$ python -q
>>> import numpy as np
>>> from numpy import linalg as LA
>>> np.set_printoptions(precision=2, suppress=True, linewidth=100)
>>> def rnd(a):
...     return np.round(a, 2) + 0
... 
>>> data = np.array([[0, 0, 0, 1, 0, -1, -1],
...     [0, 0, 0, 0, 1, 1, -1],
...     [0, 0, 0, 0, 0, 2, -1],
...     [-1, 0, 0, 0, 0, -1, 0],
...     [0, -1, 0, 0, 0, -2, -1],
...     [1, -1, -2, 1, 2, 0, 0],
...     [1, 1, 1, 0, 1, 0, 0]])
>>> U, sv, vt = LA.svd(data)
>>> print(np.argmax(sv[:-1] / (sv[1:] + 1e-6)) + 1)
6
>>> A2 = U[:, :6] @ np.diag(sv[:6]) @ vt[:6]
>>> print(LA.matrix_rank(A2))
6
>>> A = np.loadtxt("case9.csv", delimiter=",")
>>> print(A)
[[ 0.  1.  2. -1.  0.  0.  1.  0.  2.  1.  2.]
 [ 0. -1.  1.  0.  1. -1. -1.  2.  1. -2.  1.]
 [-1.  0. -1.  0.  1.  1.  0.  2. -2. -2. -2.]
 [ 0. -2. -2.  1.  2.  2. -1.  0.  0. -1.  0.]
 [-2.  2. -1.  2. -2. -1. -2.  1. -1. -2. -1.]
 [-1. -2.  2. -2. -1.  1.  2.  0. -1.  1.  0.]
 [-2.  2. -2.  2.  1.  0. -2.  1. -2.  2.  1.]
 [ 0. -2.  0.  2. -2.  0.  0.  1.  0.  2. -2.]
 [ 1.  1. -2. -1. -1.  2.  2.  2.  1.  2.  0.]
 [ 1. -2. -2. -1. -1. -1.  1.  2. -2. -2. -1.]]
>>> f, g = A[9], A[8]
>>> print(f @ f)
26.0
>>> print(f @ g)
3.0
>>> pr = (f @ g) / (f @ f) * f
>>> print(rnd(pr))
[ 0.12 -0.23 -0.23 -0.12 -0.12 -0.12  0.12  0.23 -0.23 -0.23 -0.12]
>>> print(LA.matrix_rank(np.outer(f, g)))
1
>>> print(rnd((g - pr) @ f))
0.0
>>> ang = np.radians(90)
>>> Rm = np.eye(11)
>>> Rm[6, 6] = Rm[5, 5] = np.cos(ang)
>>> Rm[6, 5], Rm[5, 6] = -np.sin(ang), np.sin(ang)
>>> print(rnd(Rm))
[[ 1.  0.  0.  0.  0.  0.  0.  0.  0.  0.  0.]
 [ 0.  1.  0.  0.  0.  0.  0.  0.  0.  0.  0.]
 [ 0.  0.  1.  0.  0.  0.  0.  0.  0.  0.  0.]
 [ 0.  0.  0.  1.  0.  0.  0.  0.  0.  0.  0.]
 [ 0.  0.  0.  0.  1.  0.  0.  0.  0.  0.  0.]
 [ 0.  0.  0.  0.  0.  0.  1.  0.  0.  0.  0.]
 [ 0.  0.  0.  0.  0. -1.  0.  0.  0.  0.  0.]
 [ 0.  0.  0.  0.  0.  0.  0.  1.  0.  0.  0.]
 [ 0.  0.  0.  0.  0.  0.  0.  0.  1.  0.  0.]
 [ 0.  0.  0.  0.  0.  0.  0.  0.  0.  1.  0.]
 [ 0.  0.  0.  0.  0.  0.  0.  0.  0.  0.  1.]]
>>> A2 = A @ Rm.T
>>> print(np.allclose(A @ A.T, A2 @ A2.T))
True
>>> print(rnd(A2))
[[ 0.  1.  2. -1.  0.  1.  0.  0.  2.  1.  2.]
 [ 0. -1.  1.  0.  1. -1.  1.  2.  1. -2.  1.]
 [-1.  0. -1.  0.  1.  0. -1.  2. -2. -2. -2.]
 [ 0. -2. -2.  1.  2. -1. -2.  0.  0. -1.  0.]
 [-2.  2. -1.  2. -2. -2.  1.  1. -1. -2. -1.]
 [-1. -2.  2. -2. -1.  2. -1.  0. -1.  1.  0.]
 [-2.  2. -2.  2.  1. -2.  0.  1. -2.  2.  1.]
 [ 0. -2.  0.  2. -2.  0.  0.  1.  0.  2. -2.]
 [ 1.  1. -2. -1. -1.  2. -2.  2.  1.  2.  0.]
 [ 1. -2. -2. -1. -1.  1.  1.  2. -2. -2. -1.]]
>>> print(rnd(LA.svd(A, compute_uv=False)), rnd(LA.svd(A2, compute_uv=False)))
[8.09 6.71 5.81 4.97 4.35 3.75 3.27 2.7  1.7  0.35] [8.09 6.71 5.81 4.97 4.35 3.75 3.27 2.7  1.7  0.35]
>>> x = np.array([3, 2, -5, 3, 1, 3, -3, 0, 3, -3, 1])
>>> h = np.maximum(A @ x, 0)
>>> print(np.maximum(A @ x, 0) - np.maximum(-A @ x, 0))
[ -9.   4.   4.  23.  12. -33.  10.  -8.   8.  -2.]
>>> print(A * (h > 1e-9)[:, None])
[[ 0.  0.  0. -0.  0.  0.  0.  0.  0.  0.  0.]
 [ 0. -1.  1.  0.  1. -1. -1.  2.  1. -2.  1.]
 [-1.  0. -1.  0.  1.  1.  0.  2. -2. -2. -2.]
 [ 0. -2. -2.  1.  2.  2. -1.  0.  0. -1.  0.]
 [-2.  2. -1.  2. -2. -1. -2.  1. -1. -2. -1.]
 [-0. -0.  0. -0. -0.  0.  0.  0. -0.  0.  0.]
 [-2.  2. -2.  2.  1.  0. -2.  1. -2.  2.  1.]
 [ 0. -0.  0.  0. -0.  0.  0.  0.  0.  0. -0.]
 [ 1.  1. -2. -1. -1.  2.  2.  2.  1.  2.  0.]
 [ 0. -0. -0. -0. -0. -0.  0.  0. -0. -0. -0.]]
>>> print(A.T @ h)
[-40.   2. -94.  59.  32.  50. -55.  54. -28. -27.  -6.]
>>> print(np.flatnonzero(h > 1e-9))
[1 2 3 4 6 8]
>>> print(np.maximum(A @ (3 * x), 0))
[ 0. 12. 12. 69. 36.  0. 30.  0. 24.  0.]
>>> blk = np.stack([A, -2 * A, A[::-1]])
>>> print(LA.matrix_rank(blk))
[10 10 10]
>>> print(blk.shape)
(3, 10, 11)
>>> G = A.T @ A
>>> print(G)
[[ 12.  -7.   1.  -8.   0.   1.   9.  -2.   8.   1.   1.]
 [ -7.  27.  -3.   6.   0.  -3.  -8.  -2.   2.   5.   7.]
 [  1.  -3.  27. -10.  -2.  -5.   7. -11.  12.   4.   8.]
 [ -8.   6. -10.  20.   0.  -3. -17.   2.  -5.   0.  -5.]
 [  0.   0.  -2.   0.  18.   4.  -6.  -3.   1.  -5.   7.]
 [  1.  -3.  -5.  -3.   4.  13.   6.   1.   1.   7.  -1.]
 [  9.  -8.   7. -17.  -6.   6.  20.   0.   5.   8.   0.]
 [ -2.  -2. -11.   2.  -3.   1.   0.  19.  -7.  -6.  -6.]
 [  8.   2.  12.  -5.   1.   1.   5.  -7.  20.   7.  10.]
 [  1.   5.   4.   0.  -5.   7.   8.  -6.   7.  31.   6.]
 [  1.   7.   8.  -5.   7.  -1.   0.  -6.  10.   6.  16.]]
>>> W0 = np.loadtxt("dump.csv", delimiter=",")
>>> print(W0)
[[ 0.  0.  0.  0.  0.]
 [ 5. 10.  6.  5.  7.]
 [ 5. 10.  6.  5.  7.]
 [ 0.  0.  0.  0.  0.]
 [ 5.  5.  3.  5.  2.]
 [ 1.  5.  1.  5.  8.]
 [ 6.  1. -1.  3.  1.]
 [ 1. -4. -4. -2. -1.]
 [ 1. -4. -4. -2. -1.]
 [ 6. 10.  4. 10. 10.]
 [ 0.  0.  0.  0.  0.]
 [ 0.  0.  0.  0.  0.]
 [ 1.  0. -2.  5.  3.]
 [ 0.  5.  3.  0.  5.]
 [ 1. -4. -4. -2. -1.]
 [ 0.  0.  0.  0.  0.]
 [-3. -2. -9. -2.  0.]
 [ 6.  1. -1.  3.  1.]
 [ 1.  0. -2.  5.  3.]
 [ 0.  5.  3.  0.  5.]
 [ 1.  7. -2.  5.  3.]
 [-4.  2. -5.  0.  1.]
 [ 1. -4. -4. -2. -1.]
 [-4.  2. -5.  0.  1.]
 [ 1.  0. -2.  5.  3.]
 [ 0.  0.  0.  0.  0.]
 [ 0.  0.  0.  0.  0.]
 [ 1.  7. -2.  5.  3.]
 [-4.  2. -5.  0.  1.]
 [ 0.  5.  3.  0.  5.]
 [-4.  2. -5.  0.  1.]
 [ 6.  5.  1. 10.  5.]
 [ 2.  1. -3.  3.  7.]
 [ 0.  5.  3.  0.  5.]
 [-4.  2. -5.  0.  1.]
 [ 0.  5.  3.  0.  5.]
 [ 0.  0.  0.  0.  0.]
 [ 1. -4. -4. -2. -1.]]
>>> x = np.array([-1, 5, 4, 2, 3])
>>> rhs = W0 @ x
>>> print(rnd(LA.solve(W0.T @ W0, W0.T @ rhs)))
[-1.  5.  4.  2.  3.]
>>> print(rnd(LA.lstsq(W0, rhs)[0]))
[-1.  5.  4.  2.  3.]
>>> print(rnd(LA.pinv(W0) @ W0))
[[1. 0. 0. 0. 0.]
 [0. 1. 0. 0. 0.]
 [0. 0. 1. 0. 0.]
 [0. 0. 0. 1. 0.]
 [0. 0. 0. 0. 1.]]
>>> rng = np.random.default_rng(772512)
>>> rhs = rhs + 0.05 * rng.normal(size=38)
>>> print(rnd(rhs))
[  0.03 100.07  99.92  -0.01  48.02  62.01   4.04 -43.93 -44.09 109.99  -0.05  -0.05  10.02  51.96
 -44.02  -0.01 -46.97   3.95   9.95  51.94  45.03  -2.96 -43.93  -3.06   9.93   0.06  -0.02  44.93
  -3.04  51.97  -2.98  57.97  18.12  52.07  -3.05  52.01  -0.04 -43.96]
>>> coef, *_ = LA.lstsq(W0, rhs)
>>> print(rnd(coef))
[-1.    5.    4.    1.99  3.01]
>>> Xs = W0 - W0.mean(axis=0)
>>> U, sv, vt = LA.svd(Xs, full_matrices=False)
>>> print(np.abs(vt[0]).argmax())
1
>>> print(rnd((sv ** 2).sum() ** 2 / (sv ** 4).sum()))
1.95
>>> print((np.sign(U[:, 0]) == np.sign(U[0, 0])).astype(int))
[1 0 0 1 0 0 0 1 1 0 1 1 0 0 1 1 1 0 0 0 0 1 1 1 0 1 1 0 1 0 1 0 0 0 1 0 1 1]
>>> print(np.abs(U[:, 0]).argmax())
9
>>> print(rnd(sv ** 2 / (sv ** 2).sum()))
[0.69 0.14 0.11 0.03 0.02]
>>> print(rnd(np.abs(vt[-1])))
[0.56 0.41 0.46 0.55 0.1 ]
>>> print(rnd(sv))
[37.06 16.67 15.07  8.18  6.15]
>>> print(np.searchsorted(np.cumsum(sv ** 2) / (sv ** 2).sum(), 0.9) + 1)
3
>>> E = np.loadtxt("run7.csv", delimiter=",")
>>> print(E)
[[-3.03  0.65  2.16 -0.01 -1.67 -1.9  -0.74 -0.92 -1.71]
 [-2.04  0.06 -1.81 -0.65 -1.34  0.16 -1.53 -2.05  2.96]
 [-1.59  2.25  2.87 -0.3   1.54 -1.25 -1.87  0.24  1.3 ]
 [ 0.14 -4.18 -1.    0.96  1.63 -1.49  0.05  0.61  0.52]
 [ 1.1   0.56  1.12 -0.69 -2.51 -3.03 -0.02 -1.75  1.77]
 [ 1.7   0.94 -1.71  1.73 -2.14 -0.6   0.96  1.22  2.83]
 [-0.36  0.88 -1.38 -2.4   0.16  2.03 -1.46  0.91 -3.06]
 [-0.9  -0.61 -3.87  0.72  0.14  1.34  2.2   1.25  0.25]
 [ 0.01 -0.09  1.94  0.31  1.65 -0.1  -1.15  3.37 -2.39]
 [ 2.24 -0.21 -0.6   0.56 -1.97 -1.41 -3.01 -1.85  0.98]
 [-2.14 -0.03  0.46 -1.37 -3.48 -1.25 -1.   -1.56 -1.13]
 [ 0.19 -1.47  1.74 -1.89 -3.14  2.07 -1.15 -0.21 -0.83]
 [ 0.76  4.44 -0.36  0.62  0.76  1.49  1.13 -0.31  0.2 ]
 [ 1.52  1.27 -0.45 -2.79  0.2  -0.36 -0.22 -3.58 -0.26]
 [ 1.14 -0.83  0.45  3.46  0.85 -2.54  0.43 -1.48  1.13]
 [-0.67 -0.01  0.39 -2.61 -1.19  3.11  2.08  0.24  1.47]
 [ 2.66 -0.06  2.06 -0.58 -0.06  3.47 -1.    0.46  0.34]
 [ 1.28  1.54  2.67  0.89 -2.24  0.75  1.59  0.88 -2.04]
 [ 0.49 -1.58 -0.53 -3.51  0.03 -2.82 -0.31 -1.03 -0.76]
 [-2.65  2.41 -0.33 -0.25  2.14  2.02 -1.69 -0.44  0.54]
 [ 0.75  0.78 -2.    2.74 -0.01 -1.02  0.19 -0.06 -3.36]
 [-2.63  0.15 -2.73 -1.41 -0.5   0.23  0.89 -2.35 -1.42]
 [-3.37  0.1   2.31  1.47 -0.99  1.54 -0.4  -1.58  0.34]]
>>> Xs = E - E.mean(axis=0)
>>> evecs = LA.svd(Xs)[2][:7]
>>> A2 = Xs - Xs @ evecs.T @ evecs
>>> print(rnd(A2.std(axis=0)))
[0.16 0.28 0.36 0.45 0.37 0.47 0.86 0.69 0.23]
>>> print(rnd(np.cov(Xs @ evecs.T, rowvar=False)))
[[4.67 0.   0.   0.   0.   0.   0.  ]
 [0.   4.18 0.   0.   0.   0.   0.  ]
 [0.   0.   3.73 0.   0.   0.   0.  ]
 [0.   0.   0.   3.13 0.   0.   0.  ]
 [0.   0.   0.   0.   3.05 0.   0.  ]
 [0.   0.   0.   0.   0.   2.27 0.  ]
 [0.   0.   0.   0.   0.   0.   2.19]]
>>> print(rnd(np.diag(evecs.T @ evecs)))
[0.98 0.91 0.88 0.82 0.86 0.79 0.34 0.48 0.95]
